$ python -q
>>> import numpy as np
>>> from numpy import linalg as LA
>>> np.set_printoptions(precision=2, suppress=True, linewidth=200, floatmode="fixed")
>>> def rd(a):
...     return np.round(a, 2) + 0
... 
>>> rng = np.random.default_rng(89468)
>>> arr = np.eye(3, dtype=int)[rng.permutation(3)] * np.array([2, 2, -3])
>>> arr
array([[ 0,  2,  0],
       [ 2,  0,  0],
       [ 0,  0, -3]])
>>> ev, evecs = LA.eigh(arr)
>>> rd(evecs.T @ arr @ evecs)
array([[-3.00,  0.00,  0.00],
       [ 0.00, -2.00,  0.00],
       [ 0.00,  0.00,  2.00]])
>>> rd(LA.eigvalsh(arr @ arr))
array([4.00, 4.00, 9.00])
>>> np.unique(ev.round(6) + 0, return_counts=True)[1]
array([1, 1, 1])
>>> np.abs(evecs[:, -1]).round(6).argmax()
np.int64(0)
>>> (ev > 1e-8).sum(), (ev < -1e-8).sum()
(np.int64(1), np.int64(2))
>>> rd(LA.svd(arr, compute_uv=False))
array([3.00, 2.00, 2.00])
>>> arr[:, 1] @ arr[:, 0]
np.int64(0)
>>> rd(LA.pinv(arr))
array([[ 0.00,  0.50,  0.00],
       [ 0.50,  0.00,  0.00],
       [ 0.00,  0.00, -0.33]])
>>> rd(LA.eigvalsh(arr).min())
np.float64(-3.0)
>>> data = np.load("run14.npy")
>>> data
array([[0, 1, 0, 0, 1, 0],
       [1, 0, 1, 0, 0, 0],
       [0, 1, 0, 1, 1, 0],
       [0, 0, 1, 0, 0, 1],
       [1, 0, 1, 0, 0, 1],
       [0, 0, 0, 1, 1, 0]])
>>> # symmetric
>>> vec = np.array([2, 3, 3, 0, 0, 0])
>>> target = data @ vec
>>> beta, lr = np.zeros(6), 1 / LA.norm(data, 2) ** 2
>>> for i in range(8):
...     beta -= lr * data.T @ (data @ beta - target)
...     if i % 2 == 0: print(i, round(LA.norm(data @ beta - target), 2))
... 
0 2.24
2 1.61
4 1.2
6 0.93
>>> rd(LA.cond(data))
np.float64(5.83)
>>> Y = data ** -1
Traceback (most recent call last):
  File "<python-input-25>", line 1, in <module>
    Y = data ** -1
        ~~~~~^^~~~
ValueError: Integers to negative integer powers are not allowed.
>>> Y = LA.inv(data)
>>> rd(LA.slogdet(data)[0])
np.float64(-1.0)
>>> np.allclose(Y, data.T)
False
>>> (np.abs(Y) > 1e-9).astype(int)
array([[0, 0, 0, 1, 1, 0],
       [0, 0, 1, 0, 0, 1],
       [0, 1, 0, 1, 1, 0],
       [1, 0, 1, 0, 0, 0],
       [1, 0, 1, 0, 0, 1],
       [0, 1, 0, 0, 1, 0]])
>>> rd(LA.inv(Y))
array([[0.00, 1.00, 0.00, 0.00, 1.00, 0.00],
       [1.00, 0.00, 1.00, 0.00, 0.00, 0.00],
       [0.00, 1.00, 0.00, 1.00, 1.00, 0.00],
       [0.00, 0.00, 1.00, 0.00, 0.00, 1.00],
       [1.00, 0.00, 1.00, 0.00, 0.00, 1.00],
       [0.00, 0.00, 0.00, 1.00, 1.00, 0.00]])
>>> rd(LA.cond(data))
np.float64(5.83)
